$ python -q
>>> import numpy as np
>>> from numpy import linalg as LA
>>> np.set_printoptions(suppress=True, linewidth=140)
>>> K = np.load("w.npy")
>>> K
array([[ 0., -3.,  3.],
       [-3.,  0.,  0.],
       [ 3.,  0.,  0.]])
>>> # equal to its transpose
>>> round(float(LA.det(K[::-1])), 2)
0.0
>>> np.einsum("ij,ji->", K, K)
np.float64(36.0)
>>> evals, vecs = LA.eigh(K)
>>> evals.round(2)
array([-4.24,  0.  ,  4.24])
>>> np.round(vecs.T @ vecs, 2) + 0
array([[1., 0., 0.],
       [0., 1., 0.],
       [0., 0., 1.]])
>>> np.round(vecs @ np.diag(evals) @ vecs.T, 2) + 0
array([[ 0., -3.,  3.],
       [-3.,  0.,  0.],
       [ 3.,  0.,  0.]])
>>> np.unique(evals.round(6) + 0, return_counts=True)[1]
array([1, 1, 1])
>>> arr = np.array([[3.0, 1.0, 0.0, 0.0, 0.0, 0.0],
...     [0.0, 3.0, 1.0, 0.0, 0.0, 0.0],
...     [0.0, 0.0, 3.0, 1.0, 0.0, 0.0],
...     [0.0, 0.0, 0.0, 3.0, 1.0, 0.0],
...     [0.0, 0.0, 0.0, 0.0, 3.0, 1.0],
...     [0.0, 0.0, 0.0, 0.0, 0.0, 3.0]])
>>> arr
array([[3., 1., 0., 0., 0., 0.],
       [0., 3., 1., 0., 0., 0.],
       [0., 0., 3., 1., 0., 0.],
       [0., 0., 0., 3., 1., 0.],
       [0., 0., 0., 0., 3., 1.],
       [0., 0., 0., 0., 0., 3.]])
>>> # triangular
>>> r0 = np.array([3, 2])
>>> np.correlate(arr[0], arr[5], "full")
array([9., 3., 0., 0., 0., 0., 0., 0., 0., 0., 0.])
>>> np.array([np.convolve(row, r0, "same") for row in arr])
array([[9., 9., 2., 0., 0., 0.],
       [0., 9., 9., 2., 0., 0.],
       [0., 0., 9., 9., 2., 0.],
       [0., 0., 0., 9., 9., 2.],
       [0., 0., 0., 0., 9., 9.],
       [0., 0., 0., 0., 0., 9.]])
>>> arr.shape
(6, 6)
>>> np.diff(arr, axis=0)
array([[-3.,  2.,  1.,  0.,  0.,  0.],
       [ 0., -3.,  2.,  1.,  0.,  0.],
       [ 0.,  0., -3.,  2.,  1.,  0.],
       [ 0.,  0.,  0., -3.,  2.,  1.],
       [ 0.,  0.,  0.,  0., -3.,  2.]])
>>> arr.sum(axis=1)
array([4., 4., 4., 4., 4., 3.])
>>> np.count_nonzero(arr)
np.int64(11)
>>> LA.matrix_rank(arr)
np.int64(6)
>>> feats = np.loadtxt("block9.csv", delimiter=",")
>>> feats
array([[ 22., -25.,  15.],
       [-25.,  22., -15.],
       [ 15., -15.,   6.]])
>>> # symmetric
>>> evals, vecs = LA.eigh(feats)
>>> x0 = np.array([-3, -3, -2])
>>> np.round(LA.eigvalsh(feats[1:, 1:]), 2)
array([-3., 31.])
>>> np.abs(feats).sum(axis=1).max(), np.abs(evals).max()
(np.float64(62.0), np.float64(56.0))
>>> x0 @ feats @ x0
np.float64(-30.0)
>>> x0 = np.array([7, 8, 4])
>>> target = feats @ x0
>>> beta, lr = np.zeros(3), 1 / LA.norm(feats, 2) ** 2
>>> for i in range(25):
...     beta -= lr * feats.T @ (feats @ beta - target)
...     if i % 5 == 0: print(i, round(LA.norm(feats @ beta - target), 2))
... 
0 33.87
5 33.38
10 32.91
15 32.44
20 31.97
>>> beta.round(2) + 0
array([1.04, 0.  , 0.61])
>>> rng = np.random.default_rng(365)
>>> idx = rng.permutation(3)
>>> idx
array([0, 2, 1])
>>> A2 = K[idx][:, idx]
>>> round(float(LA.det(A2)), 2), round(float(LA.det(K[idx])), 2)
(0.0, 0.0)
>>> A2
array([[ 0.,  3., -3.],
       [ 3.,  0.,  0.],
       [-3.,  0.,  0.]])
>>> np.trace(A2)
np.float64(0.0)
>>> np.diag(A2)
array([0., 0., 0.])
>>> np.round(np.sort(np.abs(LA.eigvals(A2))), 2)
array([0.  , 4.24, 4.24])
>>> round(float(LA.eigvalsh(A2).min()), 2)
-4.24
>>> np.all(LA.eigvalsh(A2) > 0)
np.False_
>>> [round(float(LA.det(A2[:i, :i])), 2) + 0 for i in range(1, 4)]
[0.0, -9.0, 0.0]
>>> P = np.triu(np.array([[1, 3, 1], [0, 3, 2], [3, 1, 0]]), 1) + np.eye(3)
>>> A2 = P @ feats @ LA.inv(P)
>>> np.round(LA.det(A2), 2)
np.float64(504.0)
>>> A2
array([[ -38.,  140., -266.],
       [   5.,  -23.,   38.],
       [  15.,  -60.,  111.]])
>>> data = np.load("arr.npy")
>>> data
array([[ -1,  -1,  -4,   1],
       [ -3,  -3, -12,   3],
       [  1,   1,   4,  -1],
       [ -2,  -2,  -8,   2]])
>>> left, sigma, vt = LA.svd(data)
>>> vecs = vt[:(sigma > 1e-8).sum()]
>>> x0 = data[1] + 3 * data[3] + rng.integers(2) * np.eye(4)[2]
>>> x0
array([ -9.,  -9., -35.,   9.])
>>> np.round(vecs.T @ vecs, 2)
array([[ 0.05,  0.05,  0.21, -0.05],
       [ 0.05,  0.05,  0.21, -0.05],
       [ 0.21,  0.21,  0.84, -0.21],
       [-0.05, -0.05, -0.21,  0.05]])
>>> np.allclose(vecs.T @ vecs @ x0, x0)
False
>>> round(LA.norm(x0 - vecs.T @ vecs @ x0), 2)
np.float64(0.4)
>>> left, sigma, vt = LA.svd(data)
>>> np.argmax(sigma[:-1] / (sigma[1:] + 1e-6)) + 1
np.int64(1)
>>> A2 = left[:, :1] @ np.diag(sigma[:1]) @ vt[:1]
>>> LA.matrix_rank(data, rtol=0.05)
np.int64(1)
>>> A2.round(2)
array([[ -1.,  -1.,  -4.,   1.],
       [ -3.,  -3., -12.,   3.],
       [  1.,   1.,   4.,  -1.],
       [ -2.,  -2.,  -8.,   2.]])
>>> theta = np.radians(60)
>>> Rm = np.eye(4)
>>> Rm[3, 3] = Rm[0, 0] = np.cos(theta)
>>> Rm[3, 0], Rm[0, 3] = -np.sin(theta), np.sin(theta)
>>> Rm.round(2)
array([[ 0.5 ,  0.  ,  0.  ,  0.87],
       [ 0.  ,  1.  ,  0.  ,  0.  ],
       [ 0.  ,  0.  ,  1.  ,  0.  ],
       [-0.87,  0.  ,  0.  ,  0.5 ]])
>>> A2 = data @ Rm.T
>>> A2.round(2)
array([[  0.37,  -1.  ,  -4.  ,   1.37],
       [  1.1 ,  -3.  , -12.  ,   4.1 ],
       [ -0.37,   1.  ,   4.  ,  -1.37],
       [  0.73,  -2.  ,  -8.  ,   2.73]])
>>> x0 = np.array([-3, -5, 1, -4])
>>> data @ np.eye(4)[3]
array([ 1.,  3., -1.,  2.])
>>> np.sign((data @ x0).round(6))
array([0, 0, 0, 0])
>>> data @ (2 * x0)
array([0, 0, 0, 0])
>>> LA.norm(data @ x0) <= LA.norm(data, 2) * LA.norm(x0) + 1e-9
np.True_
>>> data @ np.ones(4)
array([ -5., -15.,   5., -10.])
>>> data @ x0
array([0, 0, 0, 0])
>>> A = np.load("mat.npy")
>>> A
array([[-2,  4, -5, -4, -1, -5,  2],
       [ 4,  4, -3,  3,  5, -4,  4],
       [-5, -3, -2,  5, -2,  0, -2],
       [-4,  3,  5, -2, -1,  2, -3],
       [-1,  5, -2, -1, -4, -4,  2],
       [-5, -4,  0,  2, -4, -2, -2],
       [ 2,  4, -2, -3,  2, -2,  4]])
>>> evals, vecs = LA.eigh(A)
>>> x0 = np.array([4, -1, 2, -5, -1, -1, 3])
>>> x0 @ A @ x0
np.int64(84)
>>> LA.norm(arr, axis=1).argmax()
np.int64(0)
>>> np.round(LA.norm(arr, axis=0), 2)
array([3.  , 3.16, 3.16, 3.16, 3.16, 3.16])
>>> arr[0] @ arr[1]
np.float64(3.0)
>>> round(LA.norm(arr, 1), 2), round(float(LA.norm(arr, np.inf)), 2)
(np.float64(4.0), 4.0)
>>> np.round(LA.norm(arr, axis=1), 2)
array([3.16, 3.16, 3.16, 3.16, 3.16, 3.  ])
>>> round(float(LA.norm(arr[0] - arr[1])), 2)
3.74
>>> A2 = A + rng.integers(-2, 3, (7, 3)) @ rng.integers(-2, 3, (3, 7))
>>> A2
array([[ -3,   2,  -6,   0,  -4, -10,   2],
       [  9,   2,   2,   1,   5,   0,   1],
       [  0,  -5,   3,   3,  -2,   4,  -5],
       [ -9,   5,   0,   0,  -1,  -2,   0],
       [ -5,   9,  -8,  -3,  -2,  -4,   4],
       [ -3,  -6,   1,   3,  -6,  -3,  -4],
       [  5,   0,   0,   0,  -2,  -5,   1]])
>>> np.abs(A2 - A).sum(axis=1)
array([16, 21, 21, 21, 20, 11, 22])
>>> LA.matrix_rank(A2 - A, tol=1e-8)
np.int64(3)
>>> np.round(LA.svd(A2 - A, compute_uv=False), 2) + 0
array([18.1 , 11.89,  2.63,  0.  ,  0.  ,  0.  ,  0.  ])
>>> F = np.load("data.npy")
>>> F.round(2)
array([[-0.73,  0.14],
       [ 0.24, -0.87],
       [-0.64, -0.48]])
>>> A2 = np.c_[F[:, :1] @ np.array([[-2]]), np.array([3, -3, 3])]
>>> A2.round(2)
array([[ 1.45,  3.  ],
       [-0.48, -3.  ],
       [ 1.29,  3.  ]])
>>> LA.matrix_rank(A2)
np.int64(2)
>>> np.round(LA.lstsq(F, A2[:, 0])[0], 2) + 0
array([-2.,  0.])
>>> LA.matrix_rank(np.c_[F, A2])
np.int64(3)
>>> np.round(LA.norm(LA.qr(F)[0].T @ A2, axis=0) ** 2 / ((A2 ** 2).sum(axis=0) + 1e-12), 2)
array([1.  , 0.96])
>>> A2 = np.array([[5, -2], [-1, 3]])
>>> W2 = np.kron(A2, F)
>>> np.round(LA.norm(W2, 2), 2), round(float(LA.norm(A2, 2) * LA.norm(F, 2)), 2)
(np.float64(5.83), 5.83)
>>> LA.matrix_rank(W2)
np.int64(4)
>>> x0 = np.array([6, 2])
>>> np.round(F @ np.ones(2), 2)
array([-0.59, -0.62, -1.12])
>>> np.round(F @ (2 * x0), 2)
array([-8.15, -0.57, -9.65])
>>> np.round(np.einsum("ij,j->i", F, x0), 2)
array([-4.08, -0.28, -4.83])
>>> np.round((F * x0).sum(axis=1), 2)
array([-4.08, -0.28, -4.83])
>>> (F @ x0).argmax()
np.int64(1)
>>> np.round(LA.norm(F, axis=0), 2)
array([1., 1.])
>>> round(LA.norm(F, 2), 2)
np.float64(1.0)
>>> np.round(LA.norm(F, axis=1), 2)
array([0.74, 0.9 , 0.8 ])
>>> round(float(LA.norm(F, 1)), 2), round(float(LA.norm(F, np.inf)), 2)
(1.61, 1.12)
>>> round(float(LA.norm(F) ** 2 / LA.norm(F, 2) ** 2), 2)
2.0
>>> round(F[1] @ F[2], 2)
np.float64(0.26)
>>> LA.norm(F, axis=1).argmax()
np.int64(1)
>>> W2 = np.array([[5, 4, 8, 7, 4, 7], [8, 5, 1, 2, 2, 2]])
>>> M = np.repeat(W2, 12 // 2, axis=0)
>>> M = M + 0.05 * rng.normal(size=M.shape)
>>> M.round(2)
array([[4.93, 4.05, 8.06, 6.96, 4.07, 7.  ],
       [5.  , 4.01, 7.97, 7.04, 4.01, 7.09],
       [5.05, 3.97, 7.99, 6.91, 4.06, 6.89],
       [5.08, 3.97, 7.89, 7.1 , 4.02, 6.94],
       [5.16, 4.09, 7.99, 7.01, 4.03, 7.02],
       [5.02, 3.98, 8.03, 6.99, 3.94, 7.05],
       [8.  , 4.94, 1.01, 1.93, 2.03, 2.03],
       [8.03, 4.98, 1.11, 2.04, 1.93, 1.97],
       [8.11, 4.97, 1.  , 2.04, 2.1 , 2.04],
       [7.99, 4.99, 1.06, 1.99, 2.01, 1.97],
       [7.99, 5.  , 0.97, 1.98, 1.96, 1.92],
       [8.03, 4.95, 1.  , 2.06, 2.08, 1.97]])
>>> x0 = np.array([2, 1, 0, 2, 1, 3])
>>> target = M @ x0
>>> np.round(LA.pinv(M) @ M, 2) + 0
array([[1., 0., 0., 0., 0., 0.],
       [0., 1., 0., 0., 0., 0.],
       [0., 0., 1., 0., 0., 0.],
       [0., 0., 0., 1., 0., 0.],
       [0., 0., 0., 0., 1., 0.],
       [0., 0., 0., 0., 0., 1.]])
>>> np.round(LA.solve(M.T @ M, M.T @ target), 2) + 0
array([2., 1., 0., 2., 1., 3.])
>>> target.round(2)
array([52.9 , 53.37, 52.62, 53.15, 53.53, 53.09, 32.93, 32.95, 33.51, 32.88, 32.64, 33.14])
>>> target = target + 0.1 * rng.normal(size=12)
>>> target.round(2)
array([52.85, 53.43, 52.62, 53.08, 53.77, 53.11, 32.91, 32.93, 33.46, 32.83, 32.81, 33.11])
>>> beta, *_ = LA.lstsq(M, target)
>>> np.round(M.T @ (target - M @ beta), 2) + 0
array([0., 0., 0., 0., 0., 0.])
>>> beta.round()
array([ 2.,  1., -0.,  2.,  0.,  3.])
>>> round(float(LA.norm(target - M @ beta)), 2)
0.29
>>> X = np.array([[18, 0, 2, 0], [2, 16, 0, 2], [1, 2, 29, 0], [0, 2, 2, -20]])
>>> x0 = np.array([4, 7, 6, 8])
>>> h = np.maximum(X @ x0, 0)
>>> np.flatnonzero(h > 1e-9)
array([0, 1, 2])
>>> h
array([ 84, 136, 192,   0])
>>> X * (h > 1e-9)[:, None]
array([[18,  0,  2,  0],
       [ 2, 16,  0,  2],
       [ 1,  2, 29,  0],
       [ 0,  0,  0,  0]])
>>> np.maximum(X @ (3 * x0), 0)
array([252, 408, 576,   0])
